$ python -q
>>> import numpy as np
>>> np.set_printoptions(precision=3, suppress=True, linewidth=160, floatmode="fixed")
>>> M = np.loadtxt("case16.csv", delimiter=",")
>>> M
array([[ 0.028,  0.083, -0.139, -0.028],
       [ 0.083,  0.250, -0.417, -0.083],
       [-0.139, -0.417,  0.694,  0.139],
       [-0.028, -0.083,  0.139,  0.028]])
>>> # looks like rank 1
>>> rank = np.linalg.matrix_rank(M)
>>> rank
np.int64(1)
>>> N = np.linalg.svd(M)[2][rank:].T
>>> np.allclose(M @ N, 0)
True
>>> [int(np.linalg.matrix_rank(np.delete(M, i, axis=0))) for i in range(4)]
[1, 1, 1, 1]
>>> N.shape
(4, 3)
>>> [int(np.linalg.matrix_rank(M[:, :j + 1])) for j in range(4)]
[1, 1, 1, 1]
>>> [int(np.linalg.matrix_rank(M[:i])) for i in range(1, len(M) + 1)]
[1, 1, 1, 1]
>>> np.round(M @ N, 3) + 0
array([[0.000, 0.000, 0.000],
       [0.000, 0.000, 0.000],
       [0.000, 0.000, 0.000],
       [0.000, 0.000, 0.000]])
>>> u, v = M[2], M[0]
>>> round(float(u @ v), 3)
-0.139
>>> np.round(u @ u, 3)
np.float64(0.694)
>>> pr = (u @ v) / (u @ u) * u
>>> round(float(np.linalg.norm(u + v) ** 2 + np.linalg.norm(u - v) ** 2), 3)
1.444
>>> np.linalg.matrix_rank(np.outer(u, v))
np.int64(1)
>>> np.trace(M)
np.float64(1.0)
>>> (M - M.T) / 2
array([[0.000, 0.000, 0.000, 0.000],
       [0.000, 0.000, 0.000, 0.000],
       [0.000, 0.000, 0.000, 0.000],
       [0.000, 0.000, 0.000, 0.000]])
>>> np.round(np.sort(np.abs(np.linalg.eigvals(M))), 3) + 0
array([0.000, 0.000, 0.000, 1.000])
>>> A = np.load("sample17.npy")
>>> A
array([[0.000, 4.000, 0.000, 0.000, 0.000, 0.000, 0.000, 0.000, 0.000],
       [4.000, 1.000, 4.000, 0.000, 0.000, 0.000, 0.000, 0.000, 0.000],
       [0.000, 4.000, 1.000, 4.000, 0.000, 0.000, 0.000, 0.000, 0.000],
       [0.000, 0.000, 4.000, 0.000, 4.000, 0.000, 0.000, 0.000, 0.000],
       [0.000, 0.000, 0.000, 4.000, 3.000, 4.000, 0.000, 0.000, 0.000],
       [0.000, 0.000, 0.000, 0.000, 4.000, 2.000, 4.000, 0.000, 0.000],
       [0.000, 0.000, 0.000, 0.000, 0.000, 4.000, 0.000, 4.000, 0.000],
       [0.000, 0.000, 0.000, 0.000, 0.000, 0.000, 4.000, 2.000, 4.000],
       [0.000, 0.000, 0.000, 0.000, 0.000, 0.000, 0.000, 4.000, 0.000]])
>>> np.linalg.norm(A, axis=1).argmax()
np.int64(4)
>>> np.round(np.linalg.norm(A[3] - A[0]), 3)
np.float64(6.928)
>>> np.round(np.linalg.norm(A[3], 1), 3), np.round(np.linalg.norm(A[3], np.inf), 3)
(np.float64(8.0), np.float64(4.0))
>>> A[3] @ A[0]
np.float64(0.0)
>>> round(np.linalg.norm(A) ** 2 / np.linalg.norm(A, 2) ** 2, 3)
np.float64(3.311)
>>> round(float(np.linalg.eigvalsh(A).min()), 3)
-6.488
>>> u = np.array([2, -2])
>>> np.convolve(A[6], u)
array([ 0.000,  0.000,  0.000,  0.000,  0.000,  8.000, -8.000,  8.000, -8.000,  0.000])
>>> np.cross(A[6, :3], A[7, :3])
array([0.000, 0.000, 0.000])
>>> np.correlate(A[6], A[7], "full")
array([ 0.000,  0.000,  0.000,  0.000,  0.000, 16.000,  8.000, 32.000,  8.000, 16.000,  0.000,  0.000,  0.000,  0.000,  0.000,  0.000,  0.000])
>>> np.polyval(u, A[6])
array([-2.000, -2.000, -2.000, -2.000, -2.000,  6.000, -2.000,  6.000, -2.000])
>>> Q, r_ = np.linalg.qr(A)
>>> np.trace(Q @ Q.T)
np.float64(9.0)
>>> np.round(Q.T @ Q, 3) + 0
array([[1.000, 0.000, 0.000, 0.000, 0.000, 0.000, 0.000, 0.000, 0.000],
       [0.000, 1.000, 0.000, 0.000, 0.000, 0.000, 0.000, 0.000, 0.000],
       [0.000, 0.000, 1.000, 0.000, 0.000, 0.000, 0.000, 0.000, 0.000],
       [0.000, 0.000, 0.000, 1.000, 0.000, 0.000, 0.000, 0.000, 0.000],
       [0.000, 0.000, 0.000, 0.000, 1.000, 0.000, 0.000, 0.000, 0.000],
       [0.000, 0.000, 0.000, 0.000, 0.000, 1.000, 0.000, 0.000, 0.000],
       [0.000, 0.000, 0.000, 0.000, 0.000, 0.000, 1.000, 0.000, 0.000],
       [0.000, 0.000, 0.000, 0.000, 0.000, 0.000, 0.000, 1.000, 0.000],
       [0.000, 0.000, 0.000, 0.000, 0.000, 0.000, 0.000, 0.000, 1.000]])
>>> X = np.tanh(np.array([[-0.4],
...     [0.1],
...     [0.9],
...     [0.0],
...     [-0.2],
...     [-0.2],
...     [-1.3],
...     [0.9],
...     [1.8],
...     [0.9],
...     [1.2],
...     [-0.9],
...     [-0.3],
...     [0.5],
...     [1.5],
...     [-1.2],
...     [-2.1],
...     [-0.9],
...     [1.1],
...     [0.3],
...     [0.2],
...     [0.8],
...     [-0.8],
...     [-0.2],
...     [0.1],
...     [1.2],
...     [0.6],
...     [-0.5],
...     [0.4],
...     [-0.5],
...     [1.6],
...     [2.0],
...     [0.0],
...     [0.2],
...     [0.2]]) @ np.array([[0.0, -0.6, -0.8]]))
>>> X
array([[ 0.000,  0.235,  0.310],
       [ 0.000, -0.060, -0.080],
       [ 0.000, -0.493, -0.617],
       [ 0.000,  0.000,  0.000],
       [ 0.000,  0.119,  0.159],
       [ 0.000,  0.119,  0.159],
       [ 0.000,  0.653,  0.778],
       [ 0.000, -0.493, -0.617],
       [ 0.000, -0.793, -0.894],
       [ 0.000, -0.493, -0.617],
       [ 0.000, -0.617, -0.744],
       [ 0.000,  0.493,  0.617],
       [ 0.000,  0.178,  0.235],
       [ 0.000, -0.291, -0.380],
       [ 0.000, -0.716, -0.834],
       [ 0.000,  0.617,  0.744],
       [ 0.000,  0.851,  0.933],
       [ 0.000,  0.493,  0.617],
       [ 0.000, -0.578, -0.706],
       [ 0.000, -0.178, -0.235],
       [ 0.000, -0.119, -0.159],
       [ 0.000, -0.446, -0.565],
       [ 0.000,  0.446,  0.565],
       [ 0.000,  0.119,  0.159],
       [ 0.000, -0.060, -0.080],
       [ 0.000, -0.617, -0.744],
       [ 0.000, -0.345, -0.446],
       [ 0.000,  0.291,  0.380],
       [ 0.000, -0.235, -0.310],
       [ 0.000,  0.291,  0.380],
       [ 0.000, -0.744, -0.856],
       [ 0.000, -0.834, -0.922],
       [ 0.000,  0.000,  0.000],
       [ 0.000, -0.119, -0.159],
       [ 0.000, -0.119, -0.159]])
>>> # row 5 repeats row 4
>>> U, sig, vt = np.linalg.svd(X)
>>> sig
array([4.197, 0.115, 0.000])
>>> A2 = U[:, :2] @ np.diag(sig[:2]) @ vt[:2]
>>> np.linalg.matrix_rank(A2)
np.int64(2)
>>> np.round(np.abs(X - A2).max(), 3)
np.float64(0.0)
>>> np.unique(X.round(6), axis=0).shape
(24, 3)
>>> np.abs(np.diag(np.linalg.qr(X)[1])) > 1e-9
array([False,  True,  True])
>>> np.linalg.lstsq(X[:-1].T, X[-1])[2]
np.int32(2)
>>> X @ np.linalg.pinv(X) @ X
array([[ 0.000,  0.235,  0.310],
       [ 0.000, -0.060, -0.080],
       [ 0.000, -0.493, -0.617],
       [ 0.000,  0.000,  0.000],
       [ 0.000,  0.119,  0.159],
       [ 0.000,  0.119,  0.159],
       [ 0.000,  0.653,  0.778],
       [ 0.000, -0.493, -0.617],
       [ 0.000, -0.793, -0.894],
       [ 0.000, -0.493, -0.617],
       [ 0.000, -0.617, -0.744],
       [ 0.000,  0.493,  0.617],
       [ 0.000,  0.178,  0.235],
       [ 0.000, -0.291, -0.380],
       [ 0.000, -0.716, -0.834],
       [ 0.000,  0.617,  0.744],
       [ 0.000,  0.851,  0.933],
       [ 0.000,  0.493,  0.617],
       [ 0.000, -0.578, -0.706],
       [ 0.000, -0.178, -0.235],
       [ 0.000, -0.119, -0.159],
       [ 0.000, -0.446, -0.565],
       [ 0.000,  0.446,  0.565],
       [ 0.000,  0.119,  0.159],
       [ 0.000, -0.060, -0.080],
       [ 0.000, -0.617, -0.744],
       [ 0.000, -0.345, -0.446],
       [ 0.000,  0.291,  0.380],
       [ 0.000, -0.235, -0.310],
       [ 0.000,  0.291,  0.380],
       [ 0.000, -0.744, -0.856],
       [ 0.000, -0.834, -0.922],
       [ 0.000,  0.000,  0.000],
       [ 0.000, -0.119, -0.159],
       [ 0.000, -0.119, -0.159]])
